% ipython --no-banner

In [1]: import numpy as np

In [2]: from numpy import linalg as LA

In [3]: np.set_printoptions(suppress=True, linewidth=200)

In [4]: def rnd(a):
   ...:     return np.round(a, 3) + 0
   ...: 

In [5]: X = np.array([[3, -4, -5],
   ...:     [5, -1, -7],
   ...:     [2, -2, -11],
   ...:     [1, 0, -10],
   ...:     [4, 1, -15],
   ...:     [9, 0, -17],
   ...:     [11, 4, -22],
   ...:     [10, 7, -20],
   ...:     [15, 12, -25],
   ...:     [18, 8, -28],
   ...:     [23, 5, -25],
   ...:     [28, 8, -25],
   ...:     [28, 6, -27],
   ...:     [30, 3, -32],
   ...:     [34, 3, -30],
   ...:     [29, 4, -32],
   ...:     [25, 3, -31],
   ...:     [27, 1, -33],
   ...:     [31, 5, -38],
   ...:     [27, 2, -39]])

In [6]: X
Out[6]: 
array([[  3,  -4,  -5],
       [  5,  -1,  -7],
       [  2,  -2, -11],
       [  1,   0, -10],
       [  4,   1, -15],
       [  9,   0, -17],
       [ 11,   4, -22],
       [ 10,   7, -20],
       [ 15,  12, -25],
       [ 18,   8, -28],
       [ 23,   5, -25],
       [ 28,   8, -25],
       [ 28,   6, -27],
       [ 30,   3, -32],
       [ 34,   3, -30],
       [ 29,   4, -32],
       [ 25,   3, -31],
       [ 27,   1, -33],
       [ 31,   5, -38],
       [ 27,   2, -39]])

In [7]: left, s, Vh = LA.svd(X, full_matrices=False)

In [8]: np.abs(left[:, 0]).round(6).argmax()
Out[8]: np.int64(18)

In [9]: np.allclose(left * s @ Vh, X)
Out[9]: True

In [10]: d = LA.norm(X[:, None] - X[None], axis=-1)

In [11]: print(np.flatnonzero(d[1] < d.mean() / 2))
[0 1 2 3 4]

In [12]: (d + 1e9 * np.eye(20)).round(6).argmin(axis=1)
Out[12]: array([ 1,  0,  3,  2,  2,  4,  7,  6,  9,  8, 12, 12, 11, 15, 13, 13, 17, 16, 19, 18])

In [13]: rng = np.random.default_rng(85349)

In [14]: lab = rng.integers(0, 2, 3)

In [15]: J = np.array([[2, 0, 2], [1, -1, 2], [-2, 2, -2]]) * (lab[:, None] == lab)

In [16]: J
Out[16]: 
array([[ 2,  0,  0],
       [ 1, -1,  0],
       [ 0,  0, -2]])

In [17]: # triangular, det is the product of the diagonal

In [18]: np.flatnonzero(LA.matrix_power((J != 0) + (J.T != 0) + np.eye(3), 3)[1])
Out[18]: array([0, 1])

In [19]: lab = rng.permutation(3)

In [20]: lab
Out[20]: array([2, 1, 0])

In [21]: other = J[lab][:, lab]

In [22]: np.trace(other)
Out[22]: np.int64(-1)

In [23]: np.diag(other)
Out[23]: array([-2, -1,  2])

In [24]: print(other)
[[-2  0  0]
 [ 0 -1  1]
 [ 0  0  2]]

In [25]: np.kron(np.eye(2, dtype=int), J)
Out[25]: 
array([[ 2,  0,  0,  0,  0,  0],
       [ 1, -1,  0,  0,  0,  0],
       [ 0,  0, -2,  0,  0,  0],
       [ 0,  0,  0,  2,  0,  0],
       [ 0,  0,  0,  1, -1,  0],
       [ 0,  0,  0,  0,  0, -2]])

In [26]: rnd(LA.det(2 * J)), rnd(LA.det(J))
Out[26]: (np.float64(32.0), np.float64(4.0))

In [27]: np.poly(J)
Out[27]: array([ 1.,  1., -4., -4.])

In [28]: rnd(LA.det(J.T))
Out[28]: np.float64(4.0)

In [29]: rnd(LA.det(J[::-1]))
Out[29]: np.float64(-4.0)

In [30]: hat = np.triu(np.array([[1, -1, -1], [0, 0, -1], [0, 0, 1]]), 1) + np.eye(3)

In [31]: other = hat @ J @ LA.inv(hat)

In [32]: rnd(LA.det(other))
Out[32]: np.float64(4.0)

In [33]: LA.matrix_rank(other)
Out[33]: np.int64(3)
